% ipython --no-banner

In [1]: import numpy as np

In [2]: from numpy import linalg as LA

In [3]: np.set_printoptions(suppress=True, linewidth=140)

In [4]: def tidy(a):
   ...:     return np.round(a, 1) + 0
   ...: 

In [5]: A = np.array([[-1.2, 0.6, -0.3, 1.7, -1.3, -0.1, -0.6],
   ...:     [0.9, -0.3, -0.9, -0.3, 1.1, 0.6, -0.3],
   ...:     [0.5, -0.4, 0.0, 0.4, -0.2, 1.4, 0.2],
   ...:     [-0.7, 0.2, 2.1, 1.1, -1.1, 0.2, -2.0],
   ...:     [0.1, 0.5, -0.4, 1.3, -0.1, 0.2, -0.3],
   ...:     [0.3, 0.3, 0.6, -1.0, 0.6, -0.7, -0.5],
   ...:     [-1.0, -0.9, 0.7, 0.3, -0.9, -1.2, -1.0],
   ...:     [-1.7, 0.5, 0.2, 0.6, -1.4, 0.0, -0.1]])

In [6]: rng = np.random.default_rng(57128)

In [7]: A[0] = A[4] + 0.3 * rng.normal(size=7)

In [8]: tidy(A)
Out[8]: 
array([[ 0.1,  0.5,  0.1,  1.3, -0.1,  0.1,  0.2],
       [ 0.9, -0.3, -0.9, -0.3,  1.1,  0.6, -0.3],
       [ 0.5, -0.4,  0. ,  0.4, -0.2,  1.4,  0.2],
       [-0.7,  0.2,  2.1,  1.1, -1.1,  0.2, -2. ],
       [ 0.1,  0.5, -0.4,  1.3, -0.1,  0.2, -0.3],
       [ 0.3,  0.3,  0.6, -1. ,  0.6, -0.7, -0.5],
       [-1. , -0.9,  0.7,  0.3, -0.9, -1.2, -1. ],
       [-1.7,  0.5,  0.2,  0.6, -1.4,  0. , -0.1]])

In [9]: q, Rm = LA.qr(A)

In [10]: q.shape, Rm.shape
Out[10]: ((8, 7), (7, 7))

In [11]: tidy(Rm)
Out[11]: 
array([[-2.4,  0.2,  1.3,  0.9, -2.2, -0.9, -0.9],
       [ 0. ,  1.4,  0. ,  0.8,  0. ,  0.3,  0.3],
       [ 0. ,  0. , -2.1, -0.3,  0.4,  0.1,  1.7],
       [ 0. ,  0. ,  0. , -2.2,  0.7, -0.9,  0.4],
       [ 0. ,  0. ,  0. ,  0. ,  0.5, -1.1, -0.9],
       [ 0. ,  0. ,  0. ,  0. ,  0. , -1.1,  0.5],
       [ 0. ,  0. ,  0. ,  0. ,  0. ,  0. ,  0.7]])

In [12]: tidy(q)
Out[12]: 
array([[ 0. ,  0.4, -0.1, -0.5,  0.2,  0.2,  0.6],
       [-0.4, -0.2,  0.2, -0.1,  0.5, -0.7, -0.1],
       [-0.2, -0.3, -0.1, -0.3, -0.7, -0.2, -0.1],
       [ 0.3,  0.1, -0.8, -0.2,  0.1, -0.4, -0.1],
       [ 0. ,  0.4,  0.2, -0.5,  0.1,  0.2, -0.7],
       [-0.1,  0.2, -0.4,  0.5,  0.2,  0.1, -0.2],
       [ 0.4, -0.7, -0.1, -0.2,  0.4,  0.3, -0.1],
       [ 0.7,  0.3,  0.4,  0.1, -0.1, -0.4,  0. ]])

In [13]: tidy(abs(Rm[0, 0])), tidy(LA.norm(A[:, 0]))
Out[13]: (np.float64(2.4), np.float64(2.4))

In [14]: tidy(np.abs(np.diag(Rm)))
Out[14]: array([2.4, 1.4, 2.1, 2.2, 0.5, 1.1, 0.7])

In [15]: proj = A @ LA.solve(A.T @ A, A.T)

In [16]: tidy(np.diag(proj))
Out[16]: array([0.9, 1. , 0.8, 0.9, 1. , 0.6, 0.9, 0.9])

In [17]: tidy(LA.eigvalsh(proj))
Out[17]: array([0., 1., 1., 1., 1., 1., 1., 1.])

In [18]: tidy(proj)
Out[18]: 
array([[ 0.9,  0. , -0.2,  0.1,  0. , -0.2, -0.1, -0.1],
       [ 0. ,  1. , -0.1,  0. ,  0. , -0.1,  0. ,  0. ],
       [-0.2, -0.1,  0.8,  0.1,  0. , -0.3, -0.1, -0.1],
       [ 0.1,  0. ,  0.1,  0.9,  0. ,  0.2,  0.1,  0.1],
       [ 0. ,  0. ,  0. ,  0. ,  1. ,  0. ,  0. ,  0. ],
       [-0.2, -0.1, -0.3,  0.2,  0. ,  0.6, -0.2, -0.2],
       [-0.1,  0. , -0.1,  0.1,  0. , -0.2,  0.9, -0.1],
       [-0.1,  0. , -0.1,  0.1,  0. , -0.2, -0.1,  0.9]])

In [19]: tidy(np.trace(proj))
Out[19]: np.float64(7.0)

In [20]: vec = np.array([-3, 2, 5, 5, -5, 2, -3, -1])

In [21]: tidy(LA.eigvalsh(2 * proj - np.eye(8)))
Out[21]: array([-1.,  1.,  1.,  1.,  1.,  1.,  1.,  1.])

In [22]: Y = np.c_[A[:, :4] @ np.array([[2, 2, 2, 3], [0, 3, 3, 4], [0, 5, 5, 2], [4, 0, 4, 2]]), np.array([5, -5, 5, -5, -2, 0, -1, 5])]

In [23]: tidy(Y)
Out[23]: 
array([[ 5.5,  2.3,  7.5,  5.2,  5. ],
       [ 0.6, -3.6, -4.8, -0.9, -5. ],
       [ 2.6, -0.2,  1.4,  0.7,  5. ],
       [ 3. ,  9.7, 14.1,  5.1, -5. ],
       [ 5.4, -0.3,  4.9,  4.1, -2. ],
       [-3.4,  4.5,  0.5,  1.3,  0. ],
       [-0.8, -1.2,  0. , -4.6, -1. ],
       [-1. , -0.9,  1.5, -1.5,  5. ]])

In [24]: tidy(LA.lstsq(A, Y[:, 0])[0])
Out[24]: array([2., 0., 0., 4., 0., 0., 0.])

In [25]: tidy(LA.norm(LA.qr(A)[0].T @ Y, axis=0) ** 2 / ((Y ** 2).sum(axis=0) + 1e-12))
Out[25]: array([1. , 1. , 1. , 1. , 0.7])

In [26]: u = np.array([2, 5, 3, 0, 5, 3, 1, 0])

In [27]: g = np.array([-2, 1, 3, 2, -2, -2, 1])

In [28]: E = np.outer(u, g)

In [29]: E
Out[29]: 
array([[ -4,   2,   6,   4,  -4,  -4,   2],
       [-10,   5,  15,  10, -10, -10,   5],
       [ -6,   3,   9,   6,  -6,  -6,   3],
       [  0,   0,   0,   0,   0,   0,   0],
       [-10,   5,  15,  10, -10, -10,   5],
       [ -6,   3,   9,   6,  -6,  -6,   3],
       [ -2,   1,   3,   2,  -2,  -2,   1],
       [  0,   0,   0,   0,   0,   0,   0]])

In [30]: tidy(LA.svd(E, compute_uv=False))
Out[30]: array([44.4,  0. ,  0. ,  0. ,  0. ,  0. ,  0. ])

In [31]: np.unravel_index(np.abs(E).argmax(), E.shape)
Out[31]: (np.int64(1), np.int64(2))

In [32]: E[:, 7]
---------------------------------------------------------------------------
IndexError                                Traceback (most recent call last)
Cell In[32], line 1
----> 1 E[:, 7]

IndexError: index 7 is out of bounds for axis 1 with size 7

In [33]: E[8]
---------------------------------------------------------------------------
IndexError                                Traceback (most recent call last)
Cell In[33], line 1
----> 1 E[8]

IndexError: index 8 is out of bounds for axis 0 with size 8

In [34]: LA.rank(E)
---------------------------------------------------------------------------
AttributeError                            Traceback (most recent call last)
Cell In[34], line 1
----> 1 LA.rank(E)

AttributeError: module 'numpy.linalg' has no attribute 'rank'

In [35]: LA.matrix_rank(E)
Out[35]: np.int64(1)

In [36]: np.zeros(8, 7)
---------------------------------------------------------------------------
TypeError                                 Traceback (most recent call last)
Cell In[36], line 1
----> 1 np.zeros(8, 7)

TypeError: Cannot interpret '7' as a data type

In [37]: np.diff(E, axis=0)
Out[37]: 
array([[ -6,   3,   9,   6,  -6,  -6,   3],
       [  4,  -2,  -6,  -4,   4,   4,  -2],
       [  6,  -3,  -9,  -6,   6,   6,  -3],
       [-10,   5,  15,  10, -10, -10,   5],
       [  4,  -2,  -6,  -4,   4,   4,  -2],
       [  4,  -2,  -6,  -4,   4,   4,  -2],
       [  2,  -1,  -3,  -2,   2,   2,  -1]])

In [38]: tidy(E.mean(axis=0))
Out[38]: array([-4.8,  2.4,  7.1,  4.8, -4.8, -4.8,  2.4])

In [39]: np.abs(E).max()
Out[39]: np.int64(15)

In [40]: tidy(LA.norm(E))
Out[40]: np.float64(44.4)

In [41]: M = np.loadtxt("case16.csv", delimiter=",")

In [42]: tidy(M)
Out[42]: 
array([[ 0.5,  0.3, -0.3,  0.2, -0.1,  0.1, -0.1, -0.1],
       [ 0.3,  0.5,  0.1,  0. ,  0.1, -0.1,  0.1, -0.3],
       [-0.3,  0.1,  0.7,  0.1,  0.2, -0.1, -0.2, -0.2],
       [ 0.2,  0. ,  0.1,  0.3,  0.2,  0.3, -0.2,  0.1],
       [-0.1,  0.1,  0.2,  0.2,  0.6,  0.2,  0.3,  0.1],
       [ 0.1, -0.1, -0.1,  0.3,  0.2,  0.4, -0.1,  0.2],
       [-0.1,  0.1, -0.2, -0.2,  0.3, -0.1,  0.6,  0. ],
       [-0.1, -0.3, -0.2,  0.1,  0.1,  0.2,  0. ,  0.3]])

In [43]: Y = M / np.sqrt((M ** 2).mean(axis=1, keepdims=True))

In [44]: LA.matrix_rank(M - M.mean(axis=1, keepdims=True))
Out[44]: np.int64(4)

In [45]: rank = LA.matrix_rank(M)

In [46]: rank
Out[46]: np.int64(4)

In [47]: null = LA.svd(M)[2][rank:].T

In [48]: null.shape
Out[48]: (8, 4)

In [49]: tidy(null @ null.T)
Out[49]: 
array([[ 0.5, -0.3,  0.3, -0.2,  0.1, -0.1,  0.1,  0.1],
       [-0.3,  0.5, -0.1,  0. , -0.1,  0.1, -0.1,  0.3],
       [ 0.3, -0.1,  0.3, -0.1, -0.2,  0.1,  0.2,  0.2],
       [-0.2,  0. , -0.1,  0.7, -0.2, -0.3,  0.2, -0.1],
       [ 0.1, -0.1, -0.2, -0.2,  0.4, -0.2, -0.3, -0.1],
       [-0.1,  0.1,  0.1, -0.3, -0.2,  0.6,  0.1, -0.2],
       [ 0.1, -0.1,  0.2,  0.2, -0.3,  0.1,  0.4,  0. ],
       [ 0.1,  0.3,  0.2, -0.1, -0.1, -0.2,  0. ,  0.7]])

In [50]: [int(LA.matrix_rank(np.delete(M, i, axis=0))) for i in range(8)]
Out[50]: [4, 4, 4, 4, 4, 4, 4, 4]

In [51]: LA.matrix_rank(M.T @ M), LA.matrix_rank(M @ M.T)
Out[51]: (np.int64(4), np.int64(4))
